>>> import numpy as np
>>> np.set_printoptions(precision=1, suppress=True, linewidth=120, legacy="1.25")
>>> J = np.loadtxt("a.csv", delimiter=",")
>>> J
array([[0., 0., 0.],
       [0., 0., 1.],
       [0., 1., 0.]])
>>> Uu, sv, Vt = np.linalg.svd(J, full_matrices=False)
>>> sv / sv[0]
array([1., 1., 0.])
>>> Uu.T @ J @ Vt.T
array([[1., 0., 0.],
       [0., 1., 0.],
       [0., 0., 0.]])
>>> Uu.T @ Uu
array([[1., 0., 0.],
       [0., 1., 0.],
       [0., 0., 1.]])
>>> J @ J
array([[0., 0., 0.],
       [0., 1., 0.],
       [0., 0., 1.]])
>>> J.sum(axis=0)
array([0., 1., 1.])
>>> np.trace(J @ J @ J) // 6
0.0
>>> L = np.diag(J.sum(axis=1)) - J
>>> L
array([[ 0.,  0.,  0.],
       [ 0.,  1., -1.],
       [ 0., -1.,  1.]])
>>> np.linalg.matrix_rank(L)
1
>>> L @ np.ones(3)
array([0., 0., 0.])
>>> round(np.linalg.det(L[1:, 1:]))
0
>>> J @ J.T
array([[0., 0., 0.],
       [0., 1., 0.],
       [0., 0., 1.]])
>>> np.linalg.pinv(J)
array([[0., 0., 0.],
       [0., 0., 1.],
       [0., 1., 0.]])
>>> Uu, sv, Vt = np.linalg.svd(J)
>>> sv
array([1., 1., 0.])
>>> np.argmax(sv[:-1] / (sv[1:] + 1e-6)) + 1
2
>>> A2 = Uu[:, :2] @ np.diag(sv[:2]) @ Vt[:2]
>>> round(float(np.linalg.norm(J - A2, 2)), 1), sv[2]
(0.0, 0.0)
>>> np.linalg.matrix_rank(J, rtol=0.05)
2
>>> np.abs(J - A2).max()
0.0
>>> np.round(np.linalg.norm(J - A2) / np.linalg.norm(J), 1)
0.0
>>> E = np.loadtxt("sample4.csv", delimiter=",")
>>> E
array([[-0.5,  1.4, -0.3],
       [-0.1, -1.8,  1.6],
       [-0.3, -0.4, -1.1],
       [ 0.4,  0.7,  0.8],
       [ 2.8, -0.4,  0.1],
       [ 2.4, -0.2,  0. ],
       [-0.6,  0. ,  0.8],
       [ 0. , -0.3, -0.5],
       [-1.1,  0.4,  0.9],
       [ 0. , -0.1,  1.2],
       [ 0.3,  0.7, -1. ],
       [-0.9,  1.1,  0.6],
       [-0.2, -2.2, -0.8],
       [-0.7,  1. ,  1.8],
       [ 9. ,  3.5, -2. ]])
>>> # row 14 dominates
>>> E.sum(axis=0)
array([10.5,  3.4,  2.1])
>>> np.round(np.linalg.norm(E), 1)
11.9
>>> np.diff(E, axis=0)
array([[ 0.4, -3.2,  1.9],
       [-0.2,  1.4, -2.7],
       [ 0.7,  1.1,  1.9],
       [ 2.4, -1.1, -0.7],
       [-0.4,  0.2, -0.1],
       [-3. ,  0.2,  0.8],
       [ 0.6, -0.3, -1.3],
       [-1.1,  0.7,  1.4],
       [ 1.1, -0.5,  0.3],
       [ 0.3,  0.8, -2.2],
       [-1.2,  0.4,  1.6],
       [ 0.7, -3.3, -1.4],
       [-0.5,  3.2,  2.6],
       [ 9.7,  2.5, -3.8]])
>>> np.zeros(15, 3)
Traceback (most recent call last):
  File "<python-input-32>", line 1, in <module>
    np.zeros(15, 3)
    ~~~~~~~~^^^^^^^
TypeError: Cannot interpret '3' as a data type
>>> np.count_nonzero(E)
41
>>> E[15]
Traceback (most recent call last):
  File "<python-input-34>", line 1, in <module>
    E[15]
    ~^^^^
IndexError: index 15 is out of bounds for axis 0 with size 15
>>> Q, R = np.linalg.qr(E)
>>> Q.shape, R.shape
((15, 3), (3, 3))
>>> np.trace(Q @ Q.T)
3.0
>>> np.round(Q.T @ Q, 1) + 0
array([[1., 0., 0.],
       [0., 1., 0.],
       [0., 0., 1.]])
>>> Q.round(1) + 0
array([[-0.1,  0.4, -0.1],
       [ 0. , -0.4,  0.5],
       [ 0. , -0.1, -0.3],
       [ 0. ,  0.1,  0.2],
       [ 0.3, -0.3,  0.2],
       [ 0.2, -0.2,  0.1],
       [-0.1,  0. ,  0.2],
       [ 0. , -0.1, -0.1],
       [-0.1,  0.2,  0.2],
       [ 0. ,  0. ,  0.3],
       [ 0. ,  0.1, -0.3],
       [-0.1,  0.3,  0.1],
       [ 0. , -0.5, -0.2],
       [-0.1,  0.3,  0.5],
       [ 0.9,  0.2,  0. ]])
>>> d = np.linalg.norm(Q[:, None] - Q[None], axis=-1)
>>> d.shape
(15, 15)
>>> np.flatnonzero(d[10] < d.mean() / 2)
array([ 2,  7, 10])
>>> np.linalg.matrix_rank(d ** 2)
5
>>> Xs = E - E.mean(axis=0)
>>> Uu, sv, Vt = np.linalg.svd(Xs, full_matrices=False)
>>> (np.sign(Uu[:, 0]) == np.sign(Uu[0, 0])).astype(int)
array([1, 1, 1, 1, 0, 0, 1, 1, 1, 1, 0, 1, 1, 1, 0])
>>> sv ** 2 / (sv ** 2).sum()
array([0.8, 0.1, 0.1])
>>> np.searchsorted(np.cumsum(sv ** 2) / (sv ** 2).sum(), 0.9) + 1
2
>>> np.abs(Vt[0]).argmax()
0
>>> np.round(Xs.mean(axis=0), 1) + 0
array([0., 0., 0.])
>>> Q, _ = np.linalg.qr(np.array([[0.1, -1.2, -0.7, 1.5],
...     [0.8, -0.4, 0.5, -0.9],
...     [-0.6, -1.1, 1.1, -0.9],
...     [-0.3, 0.1, 1.8, -1.6]]))
>>> mat = 4 * Q
>>> mat
array([[-0.4,  2.9,  1.4,  2.3],
       [-3.1,  1.3, -2.1, -0.9],
       [ 2.3,  2.4, -1. , -2. ],
       [ 1.1, -0.4, -3. ,  2.4]])
>>> rng = np.random.default_rng(53)
>>> lab = rng.permutation(4)
>>> A2 = mat[:, lab] * rng.choice([-1, 1], 4)
>>> A2
array([[-0.4,  1.4, -2.9,  2.3],
       [-3.1, -2.1, -1.3, -0.9],
       [ 2.3, -1. , -2.4, -2. ],
       [ 1.1, -3. ,  0.4,  2.4]])
>>> Uu, _, Vt = np.linalg.svd(mat.T @ A2)
>>> np.round(np.linalg.lstsq(mat, A2)[0], 1) + 0
array([[ 1.,  0.,  0.,  0.],
       [ 0.,  0., -1.,  0.],
       [ 0.,  1.,  0.,  0.],
       [ 0.,  0.,  0.,  1.]])
>>> hat = np.triu(np.array([[-3, 4, 2, -4], [-3, -3, -3, 4], [3, -4, 5, 2], [-1, -1, 4, 5]]), 1) + np.eye(4)
>>> A2 = hat @ mat @ np.linalg.inv(hat)
>>> np.linalg.matrix_rank(A2)
4
>>> hat @ mat - mat @ hat
array([[-12.2,  12.9,  11.2, -33.1],
       [ -2.3,   3.6,   1.1,   2.3],
       [  2.3,  -9.9,  -3.4,   6.4],
       [  0. ,  -4.6,  -3.4,  12. ]])
>>> np.round(np.poly(A2), 1) + 0
array([   1. ,   -2.3,    0. ,   36.4, -256. ])
>>> round(np.linalg.det(A2), 1)
-256.0
>>> lab = rng.permutation(4)
>>> lab
array([0, 3, 1, 2])
>>> A2 = mat[lab][:, lab]
>>> np.sort(np.abs(np.linalg.eigvals(A2)))
array([4., 4., 4., 4.])
>>> np.allclose(A2, mat)
False
>>> A2
array([[-0.4,  2.3,  2.9,  1.4],
       [ 1.1,  2.4, -0.4, -3. ],
       [-3.1, -0.9,  1.3, -2.1],
       [ 2.3, -2. ,  2.4, -1. ]])
>>> M = np.load("test18.npy")
>>> M
array([[-2.1, -0.1, -0.9],
       [-2. ,  0. , -0.9],
       [-1.9,  0. , -1. ],
       [ 2. ,  0. ,  1.1],
       [ 2. ,  0.1,  0.8],
       [ 1.9,  0. ,  1.1],
       [-2. ,  1. ,  1.1],
       [-1.8,  1. ,  1.2],
       [-2.1,  1. ,  1.1]])
>>> np.linalg.matrix_rank(M, rtol=0.1)
2
>>> round(np.log10(np.linalg.cond(M)))
1
>>> np.round(np.linalg.norm(M, 2) / np.linalg.norm(M), 1)
0.9
